$ python3 -q
>>> import numpy as np
>>> np.set_printoptions(suppress=True, linewidth=140)
>>> Y = np.array([[2, 0], [-1, 1], [3, 1]])
>>> K = np.kron(np.eye(3, dtype=int), Y)
>>> K
array([[ 2,  0,  0,  0,  0,  0],
       [-1,  1,  0,  0,  0,  0],
       [ 3,  1,  0,  0,  0,  0],
       [ 0,  0,  2,  0,  0,  0],
       [ 0,  0, -1,  1,  0,  0],
       [ 0,  0,  3,  1,  0,  0],
       [ 0,  0,  0,  0,  2,  0],
       [ 0,  0,  0,  0, -1,  1],
       [ 0,  0,  0,  0,  3,  1]])
>>> th = np.radians(180)
>>> r_ = np.eye(6)
>>> r_[0, 0] = r_[5, 5] = np.cos(th)
>>> r_[0, 5], r_[5, 0] = -np.sin(th), np.sin(th)
>>> r_.round(2) + 0
array([[-1.,  0.,  0.,  0.,  0.,  0.],
       [ 0.,  1.,  0.,  0.,  0.,  0.],
       [ 0.,  0.,  1.,  0.,  0.,  0.],
       [ 0.,  0.,  0.,  1.,  0.,  0.],
       [ 0.,  0.,  0.,  0.,  1.,  0.],
       [ 0.,  0.,  0.,  0.,  0., -1.]])
>>> Y = K @ r_.T
>>> np.abs(Y - K).max(axis=0)
array([6., 0., 0., 0., 0., 2.])
>>> np.allclose(K @ K.T, Y @ Y.T)
True
>>> np.round(np.linalg.svd(K, compute_uv=False), 2), np.round(np.linalg.svd(Y, compute_uv=False), 2)
(array([3.78, 3.78, 3.78, 1.29, 1.29, 1.29]), array([3.78, 3.78, 3.78, 1.29, 1.29, 1.29]))
>>> Y.round(2) + 0
array([[-2.,  0.,  0.,  0.,  0.,  0.],
       [ 1.,  1.,  0.,  0.,  0.,  0.],
       [-3.,  1.,  0.,  0.,  0.,  0.],
       [ 0.,  0.,  2.,  0.,  0.,  0.],
       [ 0.,  0., -1.,  1.,  0.,  0.],
       [ 0.,  0.,  3.,  1.,  0.,  0.],
       [ 0.,  0.,  0.,  0.,  2.,  0.],
       [ 0.,  0.,  0.,  0., -1., -1.],
       [ 0.,  0.,  0.,  0.,  3., -1.]])
>>> Y = np.c_[K[:, :3] @ np.array([[4, 2, 0], [2, 5, 1], [-3, -2, 1]]), np.array([1, 3, 2, 1, 1, 2, 3, 2, 2])]
>>> Y
array([[ 8,  4,  0,  1],
       [-2,  3,  1,  3],
       [14, 11,  1,  2],
       [-6, -4,  2,  1],
       [ 3,  2, -1,  1],
       [-9, -6,  3,  2],
       [ 0,  0,  0,  3],
       [ 0,  0,  0,  2],
       [ 0,  0,  0,  2]])
>>> print(np.linalg.matrix_rank(np.c_[K, Y]))
7
>>> np.round(np.linalg.lstsq(K, Y[:, 0])[0], 2) + 0
array([ 4.,  2., -3.,  0.,  0.,  0.])
